>>> import numpy as np
>>> from numpy import linalg as LA
>>> np.set_printoptions(suppress=True, linewidth=160)
>>> F = np.load("data.npy")
>>> F
array([[ 25,   1,  -5,  -3,   4],
       [  0,  56,   2,   1,  -4],
       [  5,  -3, -36,   2,   0],
       [  1,   3,  -3,  40,   2],
       [  5,   2,   2,   4,  16]])
>>> LA.norm(F, axis=1).argmax()
np.int64(1)
>>> np.round(LA.norm(F[2], 1), 3), round(float(LA.norm(F[2], np.inf)), 3)
(np.float64(46.0), 36.0)
>>> np.round(LA.norm(F, 1), 3), round(LA.norm(F, np.inf), 3)
(np.float64(65.0), np.float64(63.0))
>>> np.round(LA.norm(F, axis=0), 3)
array([26.   , 56.205, 36.579, 40.373, 17.088])
>>> U, s, VT = LA.svd(F, full_matrices=False)
>>> (s > 1e-8).sum()
np.int64(5)
>>> np.abs(U[:, 0]).round(6).argmax()
np.int64(1)
>>> np.round(U.T @ U, 3) + 0
array([[1., 0., 0., 0., 0.],
       [0., 1., 0., 0., 0.],
       [0., 0., 1., 0., 0.],
       [0., 0., 0., 1., 0.],
       [0., 0., 0., 0., 1.]])
>>> np.round(np.sqrt((s ** 2).sum()), 3), np.round(LA.norm(F), 3)
(np.float64(84.232), np.float64(84.232))
>>> s.round(3)
array([56.641, 41.641, 36.498, 25.336, 13.371])
>>> np.round(np.cumsum(s ** 2) / np.sum(s ** 2), 3)
array([0.452, 0.697, 0.884, 0.975, 1.   ])
>>> np.round(U.T @ F @ VT.T, 3) + 0
array([[56.641,  0.   ,  0.   ,  0.   ,  0.   ],
       [ 0.   , 41.641,  0.   ,  0.   ,  0.   ],
       [ 0.   ,  0.   , 36.498,  0.   ,  0.   ],
       [ 0.   ,  0.   ,  0.   , 25.336,  0.   ],
       [ 0.   ,  0.   ,  0.   ,  0.   , 13.371]])
>>> np.allclose(U * s @ VT, F)
True
>>> U.shape, s.shape, VT.shape
((5, 5), (5,), (5, 5))
>>> hat = np.triu(np.array([[0, 1, 0, 0, 0],
...     [2, 3, 1, 3, 3],
...     [1, 2, 0, 3, 3],
...     [0, 2, 0, 3, 1],
...     [3, 2, 1, 0, 0]]), 1) + np.eye(5)
>>> A2 = hat @ F @ LA.inv(hat)
>>> A2
array([[ 25.,  32., -35.,   7.,   2.],
       [ 23.,  45., -82., 246., -85.],
       [ 23., -11., -28., 251., -80.],
       [  6.,  -1.,   0.,  47., -26.],
       [  5.,  -3.,   5.,  -2.,  12.]])
>>> LA.matrix_rank(A2)
np.int64(5)
>>> np.trace(A2), np.trace(F)
(np.float64(101.0), np.int64(101))
>>> blk = np.stack([A2, 3 * A2, A2[::-1]])
>>> blk.sum(axis=0)
array([[ 105.,  125., -135.,   26.,   20.],
       [  98.,  179., -328., 1031., -366.],
       [ 115.,  -55., -140., 1255., -400.],
       [  47.,   41.,  -82.,  434., -189.],
       [  45.,   20.,  -15.,   -1.,   50.]])
>>> (blk @ A2.T).shape
(3, 5, 5)
>>> LA.matrix_rank(blk.reshape(3, -1))
np.int64(2)
>>> LA.matrix_rank(blk)
array([5, 5, 5])
>>> np.round(LA.norm(blk, axis=(1, 2)), 3)
array([ 392.314, 1176.941,  392.314])
>>> x0 = np.array([2, -4, 4, -1, -3])
>>> target = F @ x0
>>> target
array([  17, -205, -124,  -68,  -42])
>>> np.round(LA.solve(F, target), 3)
array([ 2., -4.,  4., -1., -3.])
>>> np.round(LA.solve(F, target + F[:, 0]), 3)
array([ 3., -4.,  4., -1., -3.])
>>> W0 = np.load("sample17.npy")
>>> W0
array([[ 1.   ,  4.99 ,  1.   ],
       [ 1.   ,  4.969,  1.   ],
       [ 1.   ,  1.9  ,  1.   ],
       [ 1.   , -1.138,  1.   ],
       [ 1.   ,  2.183,  1.   ],
       [ 1.   ,  3.43 ,  1.   ],
       [ 1.   ,  1.56 ,  1.   ],
       [ 1.   ,  2.719,  1.   ],
       [ 1.   , -1.602,  1.   ],
       [ 1.   ,  4.115,  1.   ],
       [ 1.   ,  5.342,  1.   ],
       [ 1.   ,  1.796,  1.   ],
       [ 1.   ,  4.486,  1.   ],
       [ 1.   ,  0.597,  1.   ],
       [ 1.   ,  3.806,  1.   ],
       [ 1.   , -0.123,  1.   ],
       [ 1.   ,  3.81 ,  1.   ],
       [ 1.   ,  1.078,  1.   ],
       [ 1.   ,  3.684,  1.   ],
       [ 1.   ,  6.621,  1.   ],
       [ 1.   ,  3.488,  1.   ],
       [ 1.   ,  0.937,  1.   ],
       [ 1.   , -2.243,  1.   ],
       [ 1.   ,  1.002,  1.   ]])
>>> # column 1 dominates
>>> U, s, VT = LA.svd(W0)
>>> s.round(3) + 0
array([16.937,  4.517,  0.   ])
>>> np.argmax(s[:-1] / (s[1:] + 1e-6)) + 1
np.int64(2)
>>> A2 = U[:, :2] @ np.diag(s[:2]) @ VT[:2]
>>> A2.round(3)
array([[ 1.   ,  4.99 ,  1.   ],
       [ 1.   ,  4.969,  1.   ],
       [ 1.   ,  1.9  ,  1.   ],
       [ 1.   , -1.138,  1.   ],
       [ 1.   ,  2.183,  1.   ],
       [ 1.   ,  3.43 ,  1.   ],
       [ 1.   ,  1.56 ,  1.   ],
       [ 1.   ,  2.719,  1.   ],
       [ 1.   , -1.602,  1.   ],
       [ 1.   ,  4.115,  1.   ],
       [ 1.   ,  5.342,  1.   ],
       [ 1.   ,  1.796,  1.   ],
       [ 1.   ,  4.486,  1.   ],
       [ 1.   ,  0.597,  1.   ],
       [ 1.   ,  3.806,  1.   ],
       [ 1.   , -0.123,  1.   ],
       [ 1.   ,  3.81 ,  1.   ],
       [ 1.   ,  1.078,  1.   ],
       [ 1.   ,  3.684,  1.   ],
       [ 1.   ,  6.621,  1.   ],
       [ 1.   ,  3.488,  1.   ],
       [ 1.   ,  0.937,  1.   ],
       [ 1.   , -2.243,  1.   ],
       [ 1.   ,  1.002,  1.   ]])
>>> round(LA.norm(W0 - A2, 2), 3), np.round(s[2], 3)
(np.float64(0.0), np.float64(0.0))
>>> round(LA.norm(W0 - A2) / LA.norm(W0), 3)
np.float64(0.0)
>>> np.round(LA.svd(W0, compute_uv=False), 3) + 0
array([16.937,  4.517,  0.   ])
>>> np.count_nonzero(W0)
np.int64(72)
>>> np.round(W0.mean(axis=0), 3)
array([1.   , 2.392, 1.   ])
>>> G = W0.T @ W0
>>> np.round(LA.eigvalsh(G)[::-1], 3) + 0
array([286.858,  20.406,   0.   ])
>>> round(float(np.trace(G)), 3), round((W0 ** 2).sum(), 3)
(307.263, np.float64(307.263))
>>> (W0 @ W0.T).shape
(24, 24)
>>> np.allclose(G, G.T)
True
>>> np.round(np.diag(G), 3)
array([ 24.   , 259.263,  24.   ])
>>> G.round(3)
array([[ 24.   ,  57.407,  24.   ],
       [ 57.407, 259.263,  57.407],
       [ 24.   ,  57.407,  24.   ]])
